$ ipython --no-banner

In [1]: import numpy as np

In [2]: np.set_printoptions(suppress=True, linewidth=160)

In [3]: K = np.loadtxt("run9.csv", delimiter=",")

In [4]: print(K.round(1))
[[-2.2  1.  -1.7  0.6]
 [-1.1 -1.1 -0.1 -2.6]
 [ 1.6 -0.7 -2.5 -0.3]
 [-0.8 -2.5  0.1  1.4]]

In [5]: print(np.round(np.linalg.svd(K, compute_uv=False), 1))
[3. 3. 3. 3.]

In [6]: print(np.round(np.linalg.norm(K, axis=0), 1))
[3. 3. 3. 3.]

In [7]: q, Rm = np.linalg.qr(K)

In [8]: print(Rm.round(1) + 0)
[[3. 0. 0. 0.]
 [0. 3. 0. 0.]
 [0. 0. 3. 0.]
 [0. 0. 0. 3.]]

In [9]: print(abs(Rm[0, 0]), np.round(np.linalg.norm(K[:, 0]), 1))
3.0 3.0

In [10]: data = np.load("m.npy")

In [11]: print(data)
[[-2  1  1  0 -4]
 [ 1  0 -3  2 -3]
 [ 1 -3 -4 -4 -2]
 [ 0  2 -4  4 -1]
 [-4 -3 -2 -1 -4]]

In [12]: gram = data.T @ data

In [13]: print(gram)
[[22  7 -1  2 19]
 [ 7 23 11 23 12]
 [-1 11 46 -4 25]
 [ 2 23 -4 37  2]
 [19 12 25  2 46]]

In [14]: print(np.linalg.matrix_rank(gram))
5

In [15]: print(np.allclose(gram, gram.T))
True

In [16]: print(np.round(np.linalg.eigvalsh(gram)[::-1], 1))
[80.9 51.7 32.5  7.5  1.5]

In [17]: print(np.round(np.linalg.svd(data, compute_uv=False) ** 2, 1))
[80.9 51.7 32.5  7.5  1.5]

In [18]: print((data @ data.T).shape)
(5, 5)

In [19]: print(np.diag(gram))
[22 23 46 37 46]

In [20]: rng = np.random.default_rng(3606)

In [21]: Y = data + rng.integers(-2, 3, (5, 4)) @ rng.integers(-2, 3, (4, 5))

In [22]: print(Y)
[[-6  1 -5 -2 -6]
 [ 3  4 -7  8  2]
 [ 1  0 -8 -1  0]
 [ 4  7 -9 13  7]
 [-6 -3 -2 -2 -5]]

In [23]: print(np.abs(Y - data).sum(axis=1))
[14 21 12 31  4]

In [24]: print(np.linalg.matrix_rank(Y - data, tol=1e-8))
4

In [25]: print(np.round(np.linalg.norm(Y) ** 2 / np.linalg.norm(Y, 2) ** 2, 1))
1.4

In [26]: print(round(float(np.linalg.norm(Y, "nuc")), 1))
46.1

In [27]: print(Y[2] @ Y[0])
36

In [28]: print(np.round(np.linalg.norm(Y, axis=0), 1))
[ 9.9  8.7 14.9 15.6 10.7]

In [29]: print(np.linalg.norm(Y, axis=1).argmax())
3
